% python3 -q
>>> import numpy as np
>>> from numpy import linalg as LA
>>> np.set_printoptions(precision=1, suppress=True, linewidth=160, sign=" ")
>>> M = np.load("arr.npy")
>>> M
array([[-3. , -0.7,  0.5],
       [ 1.8,  0.5, -0.5],
       [-3.7,  1.7, -2. ],
       [-1.1, -1.7,  1.8],
       [-0.5,  2.7, -2.2],
       [ 0.8,  1.2, -1.2],
       [-2.2,  0.7, -1.1],
       [-0.3,  2. , -0.8],
       [-3.6,  0.6,  0. ],
       [ 3.9, -1.4,  1.4],
       [ 1.1, -2.7,  2.6],
       [-0.7,  1.9, -1. ],
       [ 3.6, -1.2,  0.3],
       [ 0.2, -1.3,  1.5],
       [-2. ,  1.2, -0.4],
       [ 2.8, -2.2,  1.6],
       [-1.3, -3.5,  3.2],
       [ 1.7,  0.2,  0. ],
       [ 1.7, -0.4,  0.7],
       [-1.7, -0.4,  0.7]])
>>> vec = np.array([-1, 0, -3])
>>> rhs = M @ vec
>>> beta, lr = np.zeros(3), 1 / LA.norm(M, 2) ** 2
>>> for i in range(60):
...     beta -= lr * M.T @ (M @ beta - rhs)
...     if i % 10 == 0: print(i, round(LA.norm(M @ beta - rhs), 1))
... 
0 4.5
10 2.7
20 2.3
30 2.0
40 1.7
50 1.4
>>> np.round(LA.cond(M), 1)
np.float64(7.7)
>>> E, _ = LA.qr(np.array([[-0.6, 1.9, 0.5, -0.2],
...     [-1.0, 0.2, -0.7, -0.5],
...     [-0.9, -1.6, -1.7, -1.4],
...     [-1.5, 0.9, 0.3, 1.3]]))
>>> print(E.round(1) + 0)
[[-0.3  0.7  0.5 -0.4]
 [-0.5  0.   0.4  0.8]
 [-0.4 -0.7  0.3 -0.5]
 [-0.7  0.2 -0.7 -0.1]]
>>> # columns are unit length and at right angles
>>> C2 = E.T @ E
>>> LA.eigvalsh(C2)[::-1]
array([ 1.,  1.,  1.,  1.])
>>> print(C2.round(1) + 0)
[[ 1.  0.  0.  0.]
 [ 0.  1.  0.  0.]
 [ 0.  0.  1.  0.]
 [ 0.  0.  0.  1.]]
>>> (E @ E.T).shape
(4, 4)
>>> print(LA.matrix_rank(C2))
4
>>> other = np.array([[3, 9], [4, 8]])
>>> basis = np.kron(other, E)
>>> LA.matrix_rank(basis)
np.int64(8)
